$ python -q
>>> import numpy as np
>>> import numpy.linalg as la
>>> np.set_printoptions(precision=2, suppress=True, linewidth=140, sign=" ")
>>> rnd = lambda a: np.round(a, 2) + 0
>>> feats = np.load("sample7.npy")
>>> print(feats)
[[ 0  0  0  0 -5  0]
 [-5  0  0  0 -8  0]
 [ 0  0  0  0  0  0]
 [ 0 -5  0  0  0  0]]
>>> print(la.matrix_rank(feats, rtol=0.1))
3
>>> print([round(float(x), 2) for x in la.svd(feats, compute_uv=False)[:3]])
[10.4, 5.0, 2.4]
>>> print(feats.reshape(-1, 2))
[[ 0  0]
 [ 0  0]
 [-5  0]
 [-5  0]
 [ 0  0]
 [-8  0]
 [ 0  0]
 [ 0  0]
 [ 0  0]
 [ 0 -5]
 [ 0  0]
 [ 0  0]]
>>> print(feats.ravel(order="F"))
[ 0 -5  0  0  0  0  0 -5  0  0  0  0  0  0  0  0 -5 -8  0  0  0  0  0  0]
>>> blk = feats.reshape(4, 2, -1)
>>> print(np.einsum("ihd,ihd->ih", blk, blk))
[[  0  25]
 [ 25  64]
 [  0   0]
 [ 25   0]]
>>> print(np.swapaxes(blk, 1, 2)[2])
[[ 0  0]
 [ 0  0]
 [ 0  0]]
>>> print(feats.shape)
(4, 6)
>>> np.zeros(4, 6)
Traceback (most recent call last):
  File "<python-input-14>", line 1, in <module>
    np.zeros(4, 6)
    ~~~~~~~~^^^^^^
TypeError: Cannot interpret '6' as a data type
>>> print(np.abs(feats).max())
8
>>> print(la.matrix_rank(feats))
3
>>> feats[:, 6]
Traceback (most recent call last):
  File "<python-input-17>", line 1, in <module>
    feats[:, 6]
    ~~~~~^^^^^^
IndexError: index 6 is out of bounds for axis 1 with size 6
>>> print(feats.sum(axis=1))
[ -5 -13   0  -5]
>>> la.rank(feats)
Traceback (most recent call last):
  File "<python-input-19>", line 1, in <module>
    la.rank(feats)
    ^^^^^^^
AttributeError: module 'numpy.linalg' has no attribute 'rank'
>>> Uu, sigma, Vt = la.svd(feats)
>>> print(np.argmax(sigma[:-1] / (sigma[1:] + 1e-6)) + 1)
3
>>> Y = Uu[:, :3] @ np.diag(sigma[:3]) @ Vt[:3]
>>> print(rnd(la.norm(feats - Y) / la.norm(feats)))
0.0
>>> print(la.matrix_rank(Y))
3
>>> r0 = np.array([0, 3, 0])
>>> print(np.polyval(r0, feats[2]))
[ 0  0  0  0  0  0]
>>> print(np.array([np.convolve(row, r0, "same") for row in feats]))
[[  0   0   0   0 -15   0]
 [-15   0   0   0 -24   0]
 [  0   0   0   0   0   0]
 [  0 -15   0   0   0   0]]
>>> print(np.convolve(feats[2], r0))
[ 0  0  0  0  0  0  0  0]
>>> r0 = np.array([2, 2, 1, 1, 2])
>>> m1 = -2 * np.eye(5) + np.outer(r0, r0)
>>> print(m1)
[[ 2.  4.  2.  2.  4.]
 [ 4.  2.  2.  2.  4.]
 [ 2.  2. -1.  1.  2.]
 [ 2.  2.  1. -1.  2.]
 [ 4.  4.  2.  2.  2.]]
>>> r0 = np.array([-3, 2, -2, -1, 1])
>>> Y = m1 + np.outer(r0, np.eye(5)[4])
>>> print(la.matrix_rank(la.inv(Y) - la.inv(m1), tol=1e-8))
1
>>> print(Y)
[[ 2.  4.  2.  2.  1.]
 [ 4.  2.  2.  2.  6.]
 [ 2.  2. -1.  1.  0.]
 [ 2.  2.  1. -1.  1.]
 [ 4.  4.  2.  2.  3.]]
>>> print(la.matrix_rank(Y - m1))
1
